% python3 -q
>>> import numpy as np
>>> np.set_printoptions(precision=1, suppress=True, linewidth=160, legacy="1.25")
>>> M = np.array([[78.0, 0.0, 45.0], [0.0, -3.0, 0.0], [45.0, 0.0, 22.0]])
>>> print(M)
[[78.  0. 45.]
 [ 0. -3.  0.]
 [45.  0. 22.]]
>>> Uu, sv, VT = np.linalg.svd(M)
>>> print(np.argmax(sv[:-1] / (sv[1:] + 1e-6)) + 1)
1
>>> A2 = Uu[:, :1] @ np.diag(sv[:1]) @ VT[:1]
>>> print(A2)
[[78.7  0.  43.7]
 [ 0.   0.   0. ]
 [43.7  0.  24.3]]
>>> print(round(float(np.linalg.norm(M - A2, 2)), 1), round(float(sv[1]), 1))
3.0 3.0
>>> print(round(np.linalg.norm(M - A2) / np.linalg.norm(M), 1))
0.0
>>> print(np.linalg.matrix_rank(A2))
1
>>> print(np.abs(M - A2).max())
3.0
>>> m1 = np.loadtxt("m.csv", delimiter=",")
>>> print(m1)
[[-0.9 -3.8  1.2]
 [-0.9 -3.6  1.1]
 [-0.9 -4.2  0.7]
 [-1.3 -4.4  1.2]
 [-1.3 -3.9  1.7]
 [-0.9 -3.8  0.5]
 [-1.  -3.9  0.9]
 [-1.  -3.9  0.6]
 [-1.  -4.   1.4]
 [-1.2 -4.   1.2]
 [-1.2 -3.7  1.2]
 [-0.7 -4.1  1.2]
 [ 3.   1.3 -5.3]
 [ 3.4  1.8 -5. ]
 [ 2.8  1.1 -4.9]
 [ 3.3  1.  -5.3]
 [ 3.3  1.2 -5. ]
 [ 3.2  1.  -5.2]
 [ 3.   1.2 -5. ]
 [ 2.7  0.8 -5.1]
 [ 3.   1.3 -5.2]
 [ 2.8  0.8 -5.2]
 [ 3.2  1.  -4.8]
 [ 2.7  0.9 -5.1]]
>>> cen = m1 - m1.mean(axis=0)
>>> V = np.linalg.svd(cen)[2][:2]
>>> A2 = cen - cen @ V.T @ V
>>> print(np.round(np.cov(cen @ V.T, rowvar=False), 1) + 0)
[[21.   0. ]
 [ 0.   0.1]]
>>> print(np.round(A2.std(axis=0), 1) + 0)
[0.1 0.1 0. ]
>>> d = np.linalg.norm(m1[:, None] - m1[None], axis=-1)
>>> print(np.unravel_index(d.round(6).argmax(), d.shape))
(4, 13)
>>> print(d[12])
[9.1 9.  9.  9.7 9.7 8.7 9.  8.8 9.4 9.4 9.2 9.2 0.  0.7 0.5 0.4 0.4 0.4 0.3 0.6 0.1 0.5 0.6 0.5]
>>> W = np.array([[4, 2, 3, -5, 2], [-5, 0, 4, -4, -2], [5, -1, 3, 2, -3]])
>>> b = np.array([-2, -2, -4, 2, 4])
>>> hid = np.maximum(m1 @ W + b, 0)
>>> print((hid > 0).mean(axis=0))
[0.5 0.5 0.  0.5 1. ]
>>> print(np.linalg.matrix_rank(hid))
4
>>> basis = np.array([[-1, -3, 3], [-4, -2, 0], [4, 5, -1], [-4, 4, -4], [3, -4, -4]])
>>> print((hid @ basis).round(6).argmax(axis=1))
[1 1 1 1 1 1 1 1 1 1 1 1 0 0 0 0 0 0 0 0 0 0 0 0]
>>> f = np.array([0, 3, 1])
>>> A2 = M + np.outer(f, np.eye(3)[1])
>>> print(round(float(np.linalg.det(A2) / np.linalg.det(M)), 1), round(1 + np.linalg.solve(M, f)[1], 1))
0.0 0.0
>>> print(A2)
[[78.  0. 45.]
 [ 0.  0.  0.]
 [45.  1. 22.]]
>>> data = np.load("sample12.npy")
>>> print(data)
[[4 0 4]
 [0 0 0]
 [3 0 5]]
>>> print(np.flatnonzero(np.linalg.matrix_power((data != 0) + (data.T != 0) + np.eye(3), 3)[0]))
[0 2]
>>> print(data @ data)
[[28  0 36]
 [ 0  0  0]
 [27  0 37]]
>>> print(np.argsort(-np.linalg.norm(data, axis=0).round(6), kind="stable")[:3])
[2 0 1]
>>> print(round(np.linalg.norm(data, 2) / np.linalg.norm(data), 1))
1.0
>>> print(np.linalg.matrix_rank(data, rtol=0.1))
2
>>> print(np.linalg.cond(data) > 100)
True
>>> Uu, sv, VT = np.linalg.svd(data)
>>> print(sv)
[8.1 1.  0. ]
>>> A2 = Uu[:, :2] @ np.diag(sv[:2]) @ VT[:2]
>>> print(np.round(np.linalg.norm(data - A2, 2), 1), sv[2])
0.0 0.0
>>> print(np.linalg.matrix_rank(A2))
2
>>> print(np.round(np.linalg.norm(data - A2) / np.linalg.norm(data), 1))
0.0
>>> Uu, sv, VT = np.linalg.svd(data, full_matrices=False)
>>> print(Uu.shape, sv.shape, VT.shape)
(3, 3) (3,) (3, 3)
>>> print(np.allclose(Uu * sv @ VT, data))
True
>>> print(np.abs(Uu[:, 0]).round(6).argmax())
2
>>> print((sv > 1e-8).sum())
2
>>> print(np.round(Uu.T @ data @ VT.T, 1) + 0)
[[8.1 0.  0. ]
 [0.  1.  0. ]
 [0.  0.  0. ]]
>>> print(np.round(Uu.T @ Uu, 1) + 0)
[[1. 0. 0.]
 [0. 1. 0.]
 [0. 0. 1.]]
>>> print(np.cumsum(sv ** 2) / np.sum(sv ** 2))
[1. 1. 1.]
>>> A2 = np.array([[2, 2], [1, 2]])
>>> basis = np.array([[9, 4, 0], [0, 5, 2], [5, 2, 0]])
>>> W0 = np.kron(A2, basis)
>>> print(W0)
[[18  8  0 18  8  0]
 [ 0 10  4  0 10  4]
 [10  4  0 10  4  0]
 [ 9  4  0 18  8  0]
 [ 0  5  2  0 10  4]
 [ 5  2  0 10  4  0]]
>>> A2 = np.array([[-3, 1, -3],
...     [-3, 2, 1],
...     [0, -3, 2],
...     [0, -1, 0],
...     [3, 3, 2],
...     [2, -1, 3]])
>>> print(np.linalg.matrix_rank(W0 @ A2))
3
>>> print(np.einsum("ij,ij->i", W0, W0))
[776 232 232 485 145 145]
>>> print(np.einsum("ik,kj->ji", W0, A2))
[[-54   8 -30 -15  23  -9]
 [ 40  34  20  23  30  11]
 [-30  50 -18  -7  41  -5]]
>>> print(A2.T @ W0.T)
[[-54   8 -30 -15  23  -9]
 [ 40  34  20  23  30  11]
 [-30  50 -18  -7  41  -5]]
>>> print(np.linalg.matrix_rank(np.vstack([W0, A2.T])))
6
>>> print(W0 @ A2)
[[-54  40 -30]
 [  8  34  50]
 [-30  20 -18]
 [-15  23  -7]
 [ 23  30  41]
 [ -9  11  -5]]
>>> print(np.vstack([W0, A2.T]).shape)
(9, 6)
>>> print(np.einsum("ik,kj->ij", W0, A2))
[[-54  40 -30]
 [  8  34  50]
 [-30  20 -18]
 [-15  23  -7]
 [ 23  30  41]
 [ -9  11  -5]]
>>> J = np.load("run11.npy")
>>> print(J)
[[-6  0  4 -6]
 [-6  0  4 -6]
 [-6  0  4 -6]]
>>> A2 = J / np.linalg.norm(J, axis=1, keepdims=True)
>>> G = A2 @ A2.T
>>> print(G)
[[1. 1. 1.]
 [1. 1. 1.]
 [1. 1. 1.]]
>>> X = np.load("data.npy")
>>> print(X)
[[-1  1  2]
 [ 0  3 -1]
 [ 0  0  3]]
>>> q, Rm = np.linalg.qr(X)
>>> print(q)
[[ 1.  0.  0.]
 [-0.  1.  0.]
 [-0. -0.  1.]]
>>> print(q.T @ q)
[[1. 0. 0.]
 [0. 1. 0.]
 [0. 0. 1.]]
>>> print(Rm)
[[-1.  1.  2.]
 [ 0.  3. -1.]
 [ 0.  0.  3.]]
